$ ipython --no-banner

In [1]: import numpy as np

In [2]: import numpy.linalg as la

In [3]: np.set_printoptions(precision=3, suppress=True, linewidth=120, floatmode="fixed")

In [4]: W0 = np.loadtxt("data.csv", delimiter=",")

In [5]: W0
Out[5]: 
array([[ 5.000,  1.000, -5.000,  3.000,  0.000],
       [ 0.000,  5.000,  1.000, -5.000,  3.000],
       [ 3.000,  0.000,  5.000,  1.000, -5.000],
       [-5.000,  3.000,  0.000,  5.000,  1.000],
       [ 1.000, -5.000,  3.000,  0.000,  5.000]])

In [6]: r0 = np.array([3, 2, 2])

In [7]: np.convolve(W0[1], r0)
Out[7]: array([ 0.000, 15.000, 13.000, -3.000,  1.000, -4.000,  6.000])

In [8]: np.cross(W0[1, :3], W0[3, :3])
Out[8]: array([-3.000, -5.000, 25.000])

In [9]: arr = np.load("out10.npy")

In [10]: arr
Out[10]: 
array([[ 1,  0,  0,  0,  0,  0],
       [-9,  1,  0,  0,  0,  0],
       [-6, -8,  1,  0,  0,  0],
       [-6, -7, -7,  1,  0,  0],
       [ 3, -7, -3,  5,  1,  0],
       [ 1, -3,  2, -2, -6,  1]])

In [11]: # triangular

In [12]: Uu, sig = la.svd(arr)
---------------------------------------------------------------------------
ValueError                                Traceback (most recent call last)
Cell In[12], line 1
----> 1 Uu, sig = la.svd(arr)

ValueError: too many values to unpack (expected 2)

In [13]: Uu, sig, vt = la.svd(arr, full_matrices=False)

In [14]: np.round(Uu.T @ arr @ vt.T, 3) + 0
Out[14]: 
array([[15.805,  0.000,  0.000,  0.000,  0.000,  0.000],
       [ 0.000, 11.149,  0.000,  0.000,  0.000,  0.000],
       [ 0.000,  0.000,  8.063,  0.000,  0.000,  0.000],
       [ 0.000,  0.000,  0.000,  4.713,  0.000,  0.000],
       [ 0.000,  0.000,  0.000,  0.000,  2.378,  0.000],
       [ 0.000,  0.000,  0.000,  0.000,  0.000,  0.000]])

In [15]: np.allclose(Uu * sig @ vt, arr)
Out[15]: True

In [16]: arr @ arr
Out[16]: 
array([[  1,   0,   0,   0,   0,   0],
       [-18,   1,   0,   0,   0,   0],
       [ 60, -16,   1,   0,   0,   0],
       [ 93,  42, -14,   1,   0,   0],
       [ 57, -25, -41,  10,   1,   0],
       [ 11,  34,  36, -34, -12,   1]])

In [17]: np.prod(np.diag(arr)), round(la.det(arr), 3)
Out[17]: (np.int64(1), np.float64(1.0))

In [18]: cov = arr.T @ arr

In [19]: np.allclose(cov, cov.T)
Out[19]: True

In [20]: r0 = np.array([0, 3, 2, 1, 3])

In [21]: m1 = r0[np.abs(np.subtract.outer(np.arange(5), np.arange(5)))]

In [22]: m1
Out[22]: 
array([[0, 3, 2, 1, 3],
       [3, 0, 3, 2, 1],
       [2, 3, 0, 3, 2],
       [1, 2, 3, 0, 3],
       [3, 1, 2, 3, 0]])

In [23]: Q, V = la.qr(m1[:, :2])[0], la.qr(m1[:, 2:])[0]

In [24]: sig = la.svd(Q.T @ V, compute_uv=False)

In [25]: sig
Out[25]: array([0.994, 0.927])

In [26]: np.degrees(np.arccos(sig.clip(0, 1)))
Out[26]: array([ 6.079, 22.051])

In [27]: E = np.load("m.npy")

In [28]: E
Out[28]: 
array([[ 0.000, -0.315,  0.949],
       [-0.526, -0.807, -0.268],
       [ 0.850, -0.500, -0.166]])

In [29]: # orthonormal columns

In [30]: Q = E.astype(float).copy()

In [31]: for j in range(3):
    ...:     Q[:, j] -= Q[:, :j] @ (Q[:, :j].T @ Q[:, j])
    ...:     Q[:, j] /= la.norm(Q[:, j])
    ...: 

In [32]: np.round(Q.T @ Q, 3) + 0
Out[32]: 
array([[1.000, 0.000, 0.000],
       [0.000, 1.000, 0.000],
       [0.000, 0.000, 1.000]])

In [33]: feats = np.load("w.npy")

In [34]: feats
Out[34]: 
array([[ 3,  0, -3,  3,  0, -3],
       [ 6,  0,  6,  6,  0,  6],
       [ 6, -9, -9,  6, -9, -9],
       [-3,  0,  3, -2,  0,  2],
       [-6,  0, -6, -4,  0, -4],
       [-6,  9,  9, -4,  6,  6]])

In [35]: np.einsum("ii->", W0)
Out[35]: np.float64(25.0)

In [36]: la.eigvals(W0)
Out[36]: array([3.573+8.196j, 3.573-8.196j, 6.927+3.751j, 6.927-3.751j, 4.000+0.000j])

In [37]: Q, Rm = la.qr(feats)

In [38]: np.round(Q.T @ Q, 3) + 0
Out[38]: 
array([[1.000, 0.000, 0.000, 0.000, 0.000, 0.000],
       [0.000, 1.000, 0.000, 0.000, 0.000, 0.000],
       [0.000, 0.000, 1.000, 0.000, 0.000, 0.000],
       [0.000, 0.000, 0.000, 1.000, 0.000, 0.000],
       [0.000, 0.000, 0.000, 0.000, 1.000, 0.000],
       [0.000, 0.000, 0.000, 0.000, 0.000, 1.000]])

In [39]: round(float(abs(Rm[0, 0])), 3), round(la.norm(feats[:, 0]), 3)
Out[39]: (12.728, np.float64(12.728))

In [40]: np.allclose(Rm.T @ Rm, feats.T @ feats)
Out[40]: True

In [41]: def softmax(z):
    ...:     e = np.exp(z - z.max(axis=-1, keepdims=True))
    ...:     return e / e.sum(axis=-1, keepdims=True)
    ...: 

In [42]: np.round(softmax(10 * feats[4]), 3) + 0
Out[42]: array([0.000, 0.500, 0.000, 0.000, 0.500, 0.000])

In [43]: softmax(feats[4])
Out[43]: array([0.001, 0.490, 0.001, 0.009, 0.490, 0.009])

In [44]: softmax(feats).sum(axis=1)
Out[44]: array([1.000, 1.000, 1.000, 1.000, 1.000, 1.000])

In [45]: softmax(feats[4] + 2)
Out[45]: array([0.001, 0.490, 0.001, 0.009, 0.490, 0.009])

In [46]: att = feats @ feats.T / np.sqrt(6)

In [47]: np.round(softmax(att), 3) + 0
Out[47]: 
array([[0.000, 0.000, 1.000, 0.000, 0.000, 0.000],
       [0.000, 1.000, 0.000, 0.000, 0.000, 0.000],
       [0.000, 0.000, 1.000, 0.000, 0.000, 0.000],
       [0.000, 0.000, 0.000, 0.000, 0.000, 1.000],
       [0.000, 0.000, 0.000, 0.000, 1.000, 0.000],
       [0.000, 0.000, 0.000, 0.000, 0.000, 1.000]])

In [48]: np.round(softmax(att + np.triu(np.full(att.shape, -np.inf), 1)), 3) + 0
Out[48]: 
array([[1.000, 0.000, 0.000, 0.000, 0.000, 0.000],
       [0.000, 1.000, 0.000, 0.000, 0.000, 0.000],
       [0.000, 0.000, 1.000, 0.000, 0.000, 0.000],
       [0.000, 0.000, 0.000, 1.000, 0.000, 0.000],
       [0.000, 0.000, 0.000, 0.000, 1.000, 0.000],
       [0.000, 0.000, 0.000, 0.000, 0.000, 1.000]])
